% python3 -q
>>> import numpy as np
>>> import numpy.linalg as la
>>> np.set_printoptions(suppress=True, linewidth=120)
>>> tidy = lambda a: np.round(a, 2) + 0
>>> Y = np.array([[-2], [6]])
>>> basis = np.array([[-3, 0]])
>>> rng = np.random.default_rng(56630)
>>> W0 = Y @ basis + 0.05 * rng.normal(size=(2, 2))
>>> print(tidy(W0))
[[  5.94  -0.07]
 [-18.    -0.01]]
>>> Y = la.inv(W0)
>>> print(tidy(la.det(W0) * Y))
[[-0.01  0.07]
 [18.    5.94]]
>>> print(tidy(W0 @ Y))
[[1. 0.]
 [0. 1.]]
>>> print(tidy(la.cond(W0)))
273.5
>>> print(tidy(la.slogdet(W0)[0]))
-1.0
>>> print(tidy(la.det(W0) * la.det(Y)))
1.0
>>> E = np.loadtxt("out1.csv", delimiter=",")
>>> print(tidy(E))
[[-0.64 -0.03  0.77]
 [-0.13 -0.98 -0.15]
 [ 0.76 -0.19  0.62]]
>>> # orthonormal columns
>>> print(tidy(np.diff(W0, axis=0)))
[[-23.94   0.06]]
>>> W0[:, 2]
Traceback (most recent call last):
  File "<python-input-19>", line 1, in <module>
    W0[:, 2]
    ~~^^^^^^
IndexError: index 2 is out of bounds for axis 1 with size 2
>>> print(tidy(W0 - W0[0]))
[[  0.     0.  ]
 [-23.94   0.06]]
>>> print(tidy(la.svd(W0, compute_uv=False)))
[18.96  0.07]
>>> print(np.count_nonzero(W0))
4
>>> print(np.unravel_index(np.abs(W0).argmax(), W0.shape))
(np.int64(1), np.int64(0))
>>> U, sv, Vt = la.svd(W0)
>>> print(tidy(sv))
[18.96  0.07]
>>> print(np.argmax(sv[:-1] / (sv[1:] + 1e-6)) + 1)
1
>>> Y = U[:, :1] @ np.diag(sv[:1]) @ Vt[:1]
>>> print(la.matrix_rank(W0, rtol=0.05))
1
>>> print(tidy(la.norm(W0 - Y, 2)), tidy(sv[1]))
0.07 0.07
>>> print(tidy(np.abs(W0 - Y).max()))
0.07
>>> print(tidy(la.norm(W0 - Y) / la.norm(W0)))
0.0
>>> basis = np.array([[-1, 4, -6], [-4, -5, 6], [6, -3, -5]])
>>> A = np.repeat(basis, 20 // 3, axis=0)
>>> A = A + 0.1 * rng.normal(size=A.shape)
>>> print(tidy(A))
[[-1.02  3.83 -5.91]
 [-1.01  3.95 -5.83]
 [-1.16  4.09 -5.96]
 [-0.99  3.98 -5.96]
 [-0.94  3.96 -5.89]
 [-1.07  4.06 -5.88]
 [-4.04 -4.95  6.08]
 [-4.14 -5.09  6.08]
 [-3.81 -5.    5.99]
 [-4.03 -5.18  6.01]
 [-3.94 -5.02  6.17]
 [-3.76 -5.    5.93]
 [ 5.98 -3.01 -4.91]
 [ 5.83 -3.05 -5.01]
 [ 6.01 -2.73 -5.11]
 [ 6.23 -3.15 -4.91]
 [ 6.04 -2.92 -4.84]
 [ 6.15 -2.96 -5.06]]
>>> basis = A[[8, 1]].astype(float)
>>> for _ in range(5):
...     lab = la.norm(A[:, None] - basis, axis=-1).argmin(axis=1)
...     basis = np.array([A[lab == j].mean(axis=0) for j in range(2)])
... 
>>> print(lab)
[1 1 1 1 1 1 0 0 0 0 0 0 1 1 1 1 1 1]
>>> print(np.bincount(lab))
[ 6 12]
>>> print(tidy(basis))
[[-3.95 -5.04  6.04]
 [ 2.5   0.5  -5.44]]
>>> d = la.norm(A[:, None] - A[None], axis=-1)
>>> print(la.matrix_rank(d ** 2))
5
>>> print(np.flatnonzero(d[14] < d.mean() / 2))
[12 13 14 15 16 17]
>>> print(tidy(d[:5, :5]))
[[0.   0.15 0.3  0.17 0.15]
 [0.15 0.   0.25 0.14 0.09]
 [0.3  0.25 0.   0.2  0.26]
 [0.17 0.14 0.2  0.   0.09]
 [0.15 0.09 0.26 0.09 0.  ]]
>>> print(d.shape)
(18, 18)
>>> Y = np.c_[A[:, :1] @ np.array([[4]]), np.array([-1, -2, -2, 1, 2, -1, 0, -2, -2, 1, 2, 2, -1, 1, 2, -2, 0, 0])]
>>> print(tidy(Y))
[[ -4.07  -1.  ]
 [ -4.03  -2.  ]
 [ -4.65  -2.  ]
 [ -3.98   1.  ]
 [ -3.77   2.  ]
 [ -4.3   -1.  ]
 [-16.17   0.  ]
 [-16.56  -2.  ]
 [-15.23  -2.  ]
 [-16.11   1.  ]
 [-15.77   2.  ]
 [-15.05   2.  ]
 [ 23.93  -1.  ]
 [ 23.33   1.  ]
 [ 24.03   2.  ]
 [ 24.94  -2.  ]
 [ 24.17   0.  ]
 [ 24.6    0.  ]]
>>> print(la.matrix_rank(np.c_[A, Y]))
4
>>> print(tidy(la.norm(la.qr(A)[0].T @ Y, axis=0) ** 2 / ((Y ** 2).sum(axis=0) + 1e-12)))
[1.   0.04]
>>> print(la.matrix_rank(Y))
2
>>> print(tidy(la.norm(Y - A @ la.lstsq(A, Y)[0], axis=0)))
[0.   6.35]
>>> Xs = A - A.mean(axis=0)
>>> vecs = la.svd(Xs)[2][:2]
>>> Y = Xs - Xs @ vecs.T @ vecs
>>> print(tidy(la.norm(Y) / la.norm(Xs)))
0.01
>>> print(tidy(np.cov(Xs @ vecs.T, rowvar=False)))
[[48.08  0.  ]
 [ 0.   17.51]]
>>> lab = rng.permutation(3)
>>> Y = A[:, lab] * rng.choice([-1, 1], 3)
>>> print(tidy(Y))
[[ 5.91 -1.02  3.83]
 [ 5.83 -1.01  3.95]
 [ 5.96 -1.16  4.09]
 [ 5.96 -0.99  3.98]
 [ 5.89 -0.94  3.96]
 [ 5.88 -1.07  4.06]
 [-6.08 -4.04 -4.95]
 [-6.08 -4.14 -5.09]
 [-5.99 -3.81 -5.  ]
 [-6.01 -4.03 -5.18]
 [-6.17 -3.94 -5.02]
 [-5.93 -3.76 -5.  ]
 [ 4.91  5.98 -3.01]
 [ 5.01  5.83 -3.05]
 [ 5.11  6.01 -2.73]
 [ 4.91  6.23 -3.15]
 [ 4.84  6.04 -2.92]
 [ 5.06  6.15 -2.96]]
>>> U, _, Vt = la.svd(A.T @ Y)
>>> print(lab)
[2 0 1]
>>> print(tidy(la.lstsq(A, Y)[0]))
[[ 0.  1.  0.]
 [ 0.  0.  1.]
 [-1.  0.  0.]]
>>> print(tidy(U @ Vt))
[[ 0.  1.  0.]
 [ 0.  0.  1.]
 [-1.  0.  0.]]
>>> K = np.array([[-11.98, 0.01, -1.76],
...     [-1.37, 0.6, 4.77],
...     [-23.51, 1.18, -8.07],
...     [-1.65, 0.42, -0.1],
...     [13.85, -0.24, 0.01],
...     [-25.42, 0.02, -5.15],
...     [24.68, 0.26, -2.74],
...     [-20.04, 0.83, -3.01],
...     [10.24, 0.58, -1.53],
...     [5.2, -0.21, -2.58],
...     [2.86, -1.34, 0.92],
...     [4.59, -0.3, -4.76],
...     [-19.14, 1.01, -6.34]])
>>> print(K)
[[-11.98   0.01  -1.76]
 [ -1.37   0.6    4.77]
 [-23.51   1.18  -8.07]
 [ -1.65   0.42  -0.1 ]
 [ 13.85  -0.24   0.01]
 [-25.42   0.02  -5.15]
 [ 24.68   0.26  -2.74]
 [-20.04   0.83  -3.01]
 [ 10.24   0.58  -1.53]
 [  5.2   -0.21  -2.58]
 [  2.86  -1.34   0.92]
 [  4.59  -0.3   -4.76]
 [-19.14   1.01  -6.34]]
>>> # column 0 is much longer than the rest
>>> Xs = (K - K.mean(axis=0)) / K.std(axis=0)
>>> print(Xs.std(axis=0))
[1. 1. 1.]
>>> coef = la.lstsq(np.delete(Xs, 2, axis=1), Xs[:, 2])[0]
>>> print(tidy(coef))
[ 0.39 -0.2 ]
